>>> import numpy as np
>>> np.set_printoptions(precision=2, suppress=True, linewidth=160)
>>> E = np.loadtxt("layer17.csv", delimiter=",")
>>> E
array([[0., 0., 0., 0., 0., 0., 0., 0., 1., 0.],
       [0., 0., 0., 0., 0., 0., 0., 1., 0., 0.],
       [0., 0., 0., 1., 0., 0., 0., 0., 0., 0.],
       [1., 0., 0., 0., 0., 0., 0., 0., 0., 0.],
       [0., 0., 0., 0., 1., 0., 0., 0., 0., 0.],
       [0., 0., 0., 0., 0., 0., 1., 0., 0., 0.],
       [0., 0., 0., 0., 0., 0., 0., 0., 0., 1.],
       [0., 0., 0., 0., 0., 1., 0., 0., 0., 0.],
       [0., 0., 1., 0., 0., 0., 0., 0., 0., 0.],
       [0., 1., 0., 0., 0., 0., 0., 0., 0., 0.]])
>>> M2 = np.array([[1, 1, 2],
...     [4, 4, 5],
...     [2, 2, 0],
...     [2, 2, 0],
...     [5, 2, 1],
...     [0, 3, 3],
...     [4, 0, 4],
...     [5, 2, 3],
...     [4, 5, 4],
...     [5, 4, 1]])
>>> np.einsum("ik,kj->ij", E, M2)
array([[4., 5., 4.],
       [5., 2., 3.],
       [2., 2., 0.],
       [1., 1., 2.],
       [5., 2., 1.],
       [4., 0., 4.],
       [5., 4., 1.],
       [0., 3., 3.],
       [2., 2., 0.],
       [4., 4., 5.]])
>>> np.linalg.matrix_rank(np.vstack([E, M2.T]))
np.int64(10)
>>> np.einsum("ij,ij->i", E, E)
array([1., 1., 1., 1., 1., 1., 1., 1., 1., 1.])
>>> np.einsum("ik,kj->ji", E, M2)
array([[4., 5., 2., 1., 5., 4., 5., 0., 2., 4.],
       [5., 2., 2., 1., 2., 0., 4., 3., 2., 4.],
       [4., 3., 0., 2., 1., 4., 1., 3., 0., 5.]])
>>> np.vstack([E, M2.T]).shape
(13, 10)
>>> (E != 0).astype(int)
array([[0, 0, 0, 0, 0, 0, 0, 0, 1, 0],
       [0, 0, 0, 0, 0, 0, 0, 1, 0, 0],
       [0, 0, 0, 1, 0, 0, 0, 0, 0, 0],
       [1, 0, 0, 0, 0, 0, 0, 0, 0, 0],
       [0, 0, 0, 0, 1, 0, 0, 0, 0, 0],
       [0, 0, 0, 0, 0, 0, 1, 0, 0, 0],
       [0, 0, 0, 0, 0, 0, 0, 0, 0, 1],
       [0, 0, 0, 0, 0, 1, 0, 0, 0, 0],
       [0, 0, 1, 0, 0, 0, 0, 0, 0, 0],
       [0, 1, 0, 0, 0, 0, 0, 0, 0, 0]])
>>> np.round(np.sort(np.linalg.eigvals(E).real), 2) + 0
array([-1.  , -0.81, -0.81,  0.  ,  0.  ,  0.31,  0.31,  1.  ,  1.  ,  1.  ])
>>> np.flatnonzero(np.linalg.matrix_power((E != 0) + (E.T != 0) + np.eye(10), 10)[1])
array([1, 5, 6, 7, 9])
>>> M2 = E / np.sqrt((E ** 2).mean(axis=1, keepdims=True))
>>> np.linalg.matrix_rank(M2) == np.linalg.matrix_rank(E)
np.True_
>>> np.linalg.norm(M2, axis=1)
array([3.16, 3.16, 3.16, 3.16, 3.16, 3.16, 3.16, 3.16, 3.16, 3.16])
>>> np.linalg.matrix_rank(E - E.mean(axis=1, keepdims=True))
np.int64(9)
>>> x0 = np.array([1, 0, 2, 2, 0, 8, 6, 2, 6, 8])
>>> E @ np.eye(10)[8]
array([1., 0., 0., 0., 0., 0., 0., 0., 0., 0.])
>>> E @ x0
array([6., 2., 2., 1., 0., 6., 8., 8., 2., 0.])
>>> (E * x0).sum(axis=1)
array([6., 2., 2., 1., 0., 6., 8., 8., 2., 0.])
>>> E @ (2 * x0)
array([12.,  4.,  4.,  2.,  0., 12., 16., 16.,  4.,  0.])
>>> E * x0
array([[0., 0., 0., 0., 0., 0., 0., 0., 6., 0.],
       [0., 0., 0., 0., 0., 0., 0., 2., 0., 0.],
       [0., 0., 0., 2., 0., 0., 0., 0., 0., 0.],
       [1., 0., 0., 0., 0., 0., 0., 0., 0., 0.],
       [0., 0., 0., 0., 0., 0., 0., 0., 0., 0.],
       [0., 0., 0., 0., 0., 0., 6., 0., 0., 0.],
       [0., 0., 0., 0., 0., 0., 0., 0., 0., 8.],
       [0., 0., 0., 0., 0., 8., 0., 0., 0., 0.],
       [0., 0., 2., 0., 0., 0., 0., 0., 0., 0.],
       [0., 0., 0., 0., 0., 0., 0., 0., 0., 0.]])
>>> rng = np.random.default_rng(328)
>>> M2 = E + rng.integers(-2, 3, (10, 1)) @ rng.integers(-2, 3, (1, 10))
>>> M2
array([[ 0., -1., -1.,  0., -1., -2., -1.,  0.,  2.,  0.],
       [ 0.,  2.,  2.,  0.,  2.,  4.,  2.,  1., -2.,  0.],
       [ 0.,  0.,  0.,  1.,  0.,  0.,  0.,  0.,  0.,  0.],
       [ 1., -1., -1.,  0., -1., -2., -1.,  0.,  1.,  0.],
       [ 0.,  1.,  1.,  0.,  2.,  2.,  1.,  0., -1.,  0.],
       [ 0.,  1.,  1.,  0.,  1.,  2.,  2.,  0., -1.,  0.],
       [ 0.,  2.,  2.,  0.,  2.,  4.,  2.,  0., -2.,  1.],
       [ 0.,  1.,  1.,  0.,  1.,  3.,  1.,  0., -1.,  0.],
       [ 0.,  0.,  1.,  0.,  0.,  0.,  0.,  0.,  0.,  0.],
       [ 0.,  3.,  2.,  0.,  2.,  4.,  2.,  0., -2.,  0.]])
>>> np.abs(M2 - E).sum(axis=1)
array([ 7., 14.,  0.,  7.,  7.,  7., 14.,  7.,  0., 14.])
>>> np.linalg.matrix_rank(M2 - E, tol=1e-8)
np.int64(1)
>>> f = np.array([3, 1, 3, 0, 3, 0, 0, 2, 3, 1]) + 0.5
>>> m1 = np.outer(f, f) / (f @ f)
>>> m1.round(2) + 0
array([[0.2 , 0.09, 0.2 , 0.03, 0.2 , 0.03, 0.03, 0.14, 0.2 , 0.09],
       [0.09, 0.04, 0.09, 0.01, 0.09, 0.01, 0.01, 0.06, 0.09, 0.04],
       [0.2 , 0.09, 0.2 , 0.03, 0.2 , 0.03, 0.03, 0.14, 0.2 , 0.09],
       [0.03, 0.01, 0.03, 0.  , 0.03, 0.  , 0.  , 0.02, 0.03, 0.01],
       [0.2 , 0.09, 0.2 , 0.03, 0.2 , 0.03, 0.03, 0.14, 0.2 , 0.09],
       [0.03, 0.01, 0.03, 0.  , 0.03, 0.  , 0.  , 0.02, 0.03, 0.01],
       [0.03, 0.01, 0.03, 0.  , 0.03, 0.  , 0.  , 0.02, 0.03, 0.01],
       [0.14, 0.06, 0.14, 0.02, 0.14, 0.02, 0.02, 0.1 , 0.14, 0.06],
       [0.2 , 0.09, 0.2 , 0.03, 0.2 , 0.03, 0.03, 0.14, 0.2 , 0.09],
       [0.09, 0.04, 0.09, 0.01, 0.09, 0.01, 0.01, 0.06, 0.09, 0.04]])
>>> ev, V = np.linalg.eigh(m1)
>>> x0 = np.array([2, 2, 2, 0, 1, 2, 3, 0, 1, 2])
>>> np.round(V * np.abs(ev) @ V.T, 2) + 0
array([[0.2 , 0.09, 0.2 , 0.03, 0.2 , 0.03, 0.03, 0.14, 0.2 , 0.09],
       [0.09, 0.04, 0.09, 0.01, 0.09, 0.01, 0.01, 0.06, 0.09, 0.04],
       [0.2 , 0.09, 0.2 , 0.03, 0.2 , 0.03, 0.03, 0.14, 0.2 , 0.09],
       [0.03, 0.01, 0.03, 0.  , 0.03, 0.  , 0.  , 0.02, 0.03, 0.01],
       [0.2 , 0.09, 0.2 , 0.03, 0.2 , 0.03, 0.03, 0.14, 0.2 , 0.09],
       [0.03, 0.01, 0.03, 0.  , 0.03, 0.  , 0.  , 0.02, 0.03, 0.01],
       [0.03, 0.01, 0.03, 0.  , 0.03, 0.  , 0.  , 0.02, 0.03, 0.01],
       [0.14, 0.06, 0.14, 0.02, 0.14, 0.02, 0.02, 0.1 , 0.14, 0.06],
       [0.2 , 0.09, 0.2 , 0.03, 0.2 , 0.03, 0.03, 0.14, 0.2 , 0.09],
       [0.09, 0.04, 0.09, 0.01, 0.09, 0.01, 0.01, 0.06, 0.09, 0.04]])
